$ python -q
>>> import numpy as np
>>> np.set_printoptions(precision=4, suppress=True, linewidth=140, floatmode="fixed")
>>> A = np.loadtxt("out15.csv", delimiter=",")
>>> A
array([[-0.2908, -0.0781,  0.1723, -0.0383,  0.1393, -0.1821,  0.1896,  0.0042, -0.1651, -0.0074, -0.7056, -0.5143],
       [-0.2544, -0.1939,  0.3854,  0.0220,  0.6394,  0.0891, -0.0906,  0.2490, -0.0077, -0.1759,  0.4413, -0.1894],
       [ 0.4725, -0.1758, -0.0365, -0.1197,  0.5755,  0.1304, -0.0592, -0.2529,  0.3493,  0.2511, -0.3197,  0.1650],
       [ 0.3998, -0.0329,  0.2364, -0.1634,  0.0315,  0.1701,  0.3285, -0.3571, -0.6156, -0.3239,  0.0795,  0.0301],
       [-0.1090,  0.0815, -0.2400, -0.2305, -0.0402,  0.8564, -0.0326,  0.2665,  0.0087, -0.1517, -0.1782, -0.0939],
       [-0.0727, -0.2115, -0.0180, -0.0361, -0.1139,  0.1857, -0.4590, -0.3636, -0.3056,  0.5508,  0.1817, -0.3580],
       [ 0.4725,  0.4740, -0.0048,  0.1688,  0.0046, -0.0631, -0.3220,  0.0318,  0.1488, -0.2703,  0.0517, -0.5630],
       [-0.3271,  0.6580,  0.1211,  0.1121,  0.1757,  0.1780,  0.3204, -0.4258,  0.1365,  0.2353,  0.1092,  0.0193],
       [-0.0363,  0.4112, -0.2022, -0.6110,  0.2592, -0.2908, -0.2245,  0.2288, -0.3452,  0.1342, -0.0119,  0.1534],
       [-0.0363, -0.2092, -0.4412, -0.4348, -0.0069, -0.1456,  0.3922, -0.1985,  0.2879, -0.0925,  0.3214, -0.4025],
       [ 0.1817,  0.0119, -0.4564,  0.4749,  0.2473,  0.0094,  0.3538,  0.3329, -0.3365,  0.3215,  0.0849, -0.1092],
       [-0.2908, -0.0486, -0.4981,  0.2710,  0.2562, -0.0600, -0.3114, -0.3980, -0.1488, -0.4651, -0.0938,  0.1404]])
>>> np.linalg.norm(A, axis=0)
array([1.0000, 1.0000, 1.0000, 1.0000, 1.0000, 1.0000, 1.0000, 1.0000, 1.0000, 1.0000, 1.0000, 1.0000])
>>> print(np.round(A @ A.T, 4) + 0)
[[1.0000 0.0000 0.0000 0.0000 0.0000 0.0000 0.0000 0.0000 0.0000 0.0000 0.0000 0.0000]
 [0.0000 1.0000 0.0000 0.0000 0.0000 0.0000 0.0000 0.0000 0.0000 0.0000 0.0000 0.0000]
 [0.0000 0.0000 1.0000 0.0000 0.0000 0.0000 0.0000 0.0000 0.0000 0.0000 0.0000 0.0000]
 [0.0000 0.0000 0.0000 1.0000 0.0000 0.0000 0.0000 0.0000 0.0000 0.0000 0.0000 0.0000]
 [0.0000 0.0000 0.0000 0.0000 1.0000 0.0000 0.0000 0.0000 0.0000 0.0000 0.0000 0.0000]
 [0.0000 0.0000 0.0000 0.0000 0.0000 1.0000 0.0000 0.0000 0.0000 0.0000 0.0000 0.0000]
 [0.0000 0.0000 0.0000 0.0000 0.0000 0.0000 1.0000 0.0000 0.0000 0.0000 0.0000 0.0000]
 [0.0000 0.0000 0.0000 0.0000 0.0000 0.0000 0.0000 1.0000 0.0000 0.0000 0.0000 0.0000]
 [0.0000 0.0000 0.0000 0.0000 0.0000 0.0000 0.0000 0.0000 1.0000 0.0000 0.0000 0.0000]
 [0.0000 0.0000 0.0000 0.0000 0.0000 0.0000 0.0000 0.0000 0.0000 1.0000 0.0000 0.0000]
 [0.0000 0.0000 0.0000 0.0000 0.0000 0.0000 0.0000 0.0000 0.0000 0.0000 1.0000 0.0000]
 [0.0000 0.0000 0.0000 0.0000 0.0000 0.0000 0.0000 0.0000 0.0000 0.0000 0.0000 1.0000]]
>>> np.round(A[:, 0] @ A[:, 9], 4)
np.float64(-0.0)
>>> np.linalg.pinv(A)
array([[-0.2908, -0.2544,  0.4725,  0.3998, -0.1090, -0.0727,  0.4725, -0.3271, -0.0363, -0.0363,  0.1817, -0.2908],
       [-0.0781, -0.1939, -0.1758, -0.0329,  0.0815, -0.2115,  0.4740,  0.6580,  0.4112, -0.2092,  0.0119, -0.0486],
       [ 0.1723,  0.3854, -0.0365,  0.2364, -0.2400, -0.0180, -0.0048,  0.1211, -0.2022, -0.4412, -0.4564, -0.4981],
       [-0.0383,  0.0220, -0.1197, -0.1634, -0.2305, -0.0361,  0.1688,  0.1121, -0.6110, -0.4348,  0.4749,  0.2710],
       [ 0.1393,  0.6394,  0.5755,  0.0315, -0.0402, -0.1139,  0.0046,  0.1757,  0.2592, -0.0069,  0.2473,  0.2562],
       [-0.1821,  0.0891,  0.1304,  0.1701,  0.8564,  0.1857, -0.0631,  0.1780, -0.2908, -0.1456,  0.0094, -0.0600],
       [ 0.1896, -0.0906, -0.0592,  0.3285, -0.0326, -0.4590, -0.3220,  0.3204, -0.2245,  0.3922,  0.3538, -0.3114],
       [ 0.0042,  0.2490, -0.2529, -0.3571,  0.2665, -0.3636,  0.0318, -0.4258,  0.2288, -0.1985,  0.3329, -0.3980],
       [-0.1651, -0.0077,  0.3493, -0.6156,  0.0087, -0.3056,  0.1488,  0.1365, -0.3452,  0.2879, -0.3365, -0.1488],
       [-0.0074, -0.1759,  0.2511, -0.3239, -0.1517,  0.5508, -0.2703,  0.2353,  0.1342, -0.0925,  0.3215, -0.4651],
       [-0.7056,  0.4413, -0.3197,  0.0795, -0.1782,  0.1817,  0.0517,  0.1092, -0.0119,  0.3214,  0.0849, -0.0938],
       [-0.5143, -0.1894,  0.1650,  0.0301, -0.0939, -0.3580, -0.5630,  0.0193,  0.1534, -0.4025, -0.1092,  0.1404]])
